% python3 -q
>>> import numpy as np
>>> np.set_printoptions(precision=2, suppress=True, linewidth=160)
>>> out = np.array([[2]])
>>> C = np.array([[2, 1, 1, 3, 1, 1, 3, 2, 3, 2, 3],
...     [3, 1, 1, 0, 0, 3, 3, 0, 3, 1, 2],
...     [1, 1, 3, 3, 2, 0, 0, 0, 1, 3, 3],
...     [3, 0, 2, 1, 3, 2, 3, 2, 2, 3, 3],
...     [0, 3, 1, 1, 0, 1, 1, 0, 1, 1, 2],
...     [3, 0, 3, 2, 2, 2, 1, 2, 3, 3, 0],
...     [2, 1, 1, 3, 1, 2, 1, 2, 0, 1, 3],
...     [3, 1, 3, 2, 3, 2, 2, 2, 0, 2, 1],
...     [3, 1, 3, 1, 3, 2, 0, 3, 0, 2, 1],
...     [1, 1, 3, 3, 2, 2, 1, 3, 3, 0, 0],
...     [0, 3, 1, 1, 0, 3, 1, 1, 0, 0, 2]])
>>> m1 = np.block([[out, np.zeros((1, 11))], [np.zeros((11, 1)), C]])
>>> m1
array([[2., 0., 0., 0., 0., 0., 0., 0., 0., 0., 0., 0.],
       [0., 2., 1., 1., 3., 1., 1., 3., 2., 3., 2., 3.],
       [0., 3., 1., 1., 0., 0., 3., 3., 0., 3., 1., 2.],
       [0., 1., 1., 3., 3., 2., 0., 0., 0., 1., 3., 3.],
       [0., 3., 0., 2., 1., 3., 2., 3., 2., 2., 3., 3.],
       [0., 0., 3., 1., 1., 0., 1., 1., 0., 1., 1., 2.],
       [0., 3., 0., 3., 2., 2., 2., 1., 2., 3., 3., 0.],
       [0., 2., 1., 1., 3., 1., 2., 1., 2., 0., 1., 3.],
       [0., 3., 1., 3., 2., 3., 2., 2., 2., 0., 2., 1.],
       [0., 3., 1., 3., 1., 3., 2., 0., 3., 0., 2., 1.],
       [0., 1., 1., 3., 3., 2., 2., 1., 3., 3., 0., 0.],
       [0., 0., 3., 1., 1., 0., 3., 1., 1., 0., 0., 2.]])
>>> rng = np.random.default_rng(693)
>>> lab = rng.permutation(12)
>>> out = m1[:, lab] * rng.choice([-1, 1], 12)
>>> out
array([[-0.,  2.,  0., -0., -0., -0., -0.,  0., -0.,  0., -0.,  0.],
       [-2.,  0.,  3., -3., -3., -1., -3.,  2., -1.,  1., -2.,  1.],
       [-1.,  0.,  0., -3., -3., -1., -2.,  3., -1.,  3., -0.,  0.],
       [-3.,  0.,  3., -1., -0., -1., -3.,  1., -3.,  0., -0.,  2.],
       [-3.,  0.,  1., -2., -3., -0., -3.,  3., -2.,  2., -2.,  3.],
       [-1.,  0.,  1., -1., -1., -3., -2.,  0., -1.,  1., -0.,  0.],
       [-3.,  0.,  2., -3., -1., -0., -0.,  3., -3.,  2., -2.,  2.],
       [-1.,  0.,  3., -0., -1., -1., -3.,  2., -1.,  2., -2.,  1.],
       [-2.,  0.,  2., -0., -2., -1., -1.,  3., -3.,  2., -2.,  3.],
       [-2.,  0.,  1., -0., -0., -1., -1.,  3., -3.,  2., -3.,  3.],
       [-0.,  0.,  3., -3., -1., -1., -0.,  1., -3.,  2., -3.,  2.],
       [-0.,  0.,  1., -0., -1., -3., -2.,  0., -1.,  3., -1.,  0.]])
>>> left, _, Vh = np.linalg.svd(m1.T @ out)
>>> print(lab)
[10  0  4  9  7  2 11  1  3  6  8  5]
>>> print(np.round(np.linalg.lstsq(m1, out)[0], 2) + 0)
[[ 0.  1.  0.  0.  0.  0.  0.  0.  0.  0.  0.  0.]
 [ 0.  0.  0.  0.  0.  0.  0.  1.  0.  0.  0.  0.]
 [ 0.  0.  0.  0.  0. -1.  0.  0.  0.  0.  0.  0.]
 [ 0.  0.  0.  0.  0.  0.  0.  0. -1.  0.  0.  0.]
 [ 0.  0.  1.  0.  0.  0.  0.  0.  0.  0.  0.  0.]
 [ 0.  0.  0.  0.  0.  0.  0.  0.  0.  0.  0.  1.]
 [ 0.  0.  0.  0.  0.  0.  0.  0.  0.  1.  0.  0.]
 [ 0.  0.  0.  0. -1.  0.  0.  0.  0.  0.  0.  0.]
 [ 0.  0.  0.  0.  0.  0.  0.  0.  0.  0. -1.  0.]
 [ 0.  0.  0. -1.  0.  0.  0.  0.  0.  0.  0.  0.]
 [-1.  0.  0.  0.  0.  0.  0.  0.  0.  0.  0.  0.]
 [ 0.  0.  0.  0.  0.  0. -1.  0.  0.  0.  0.  0.]]
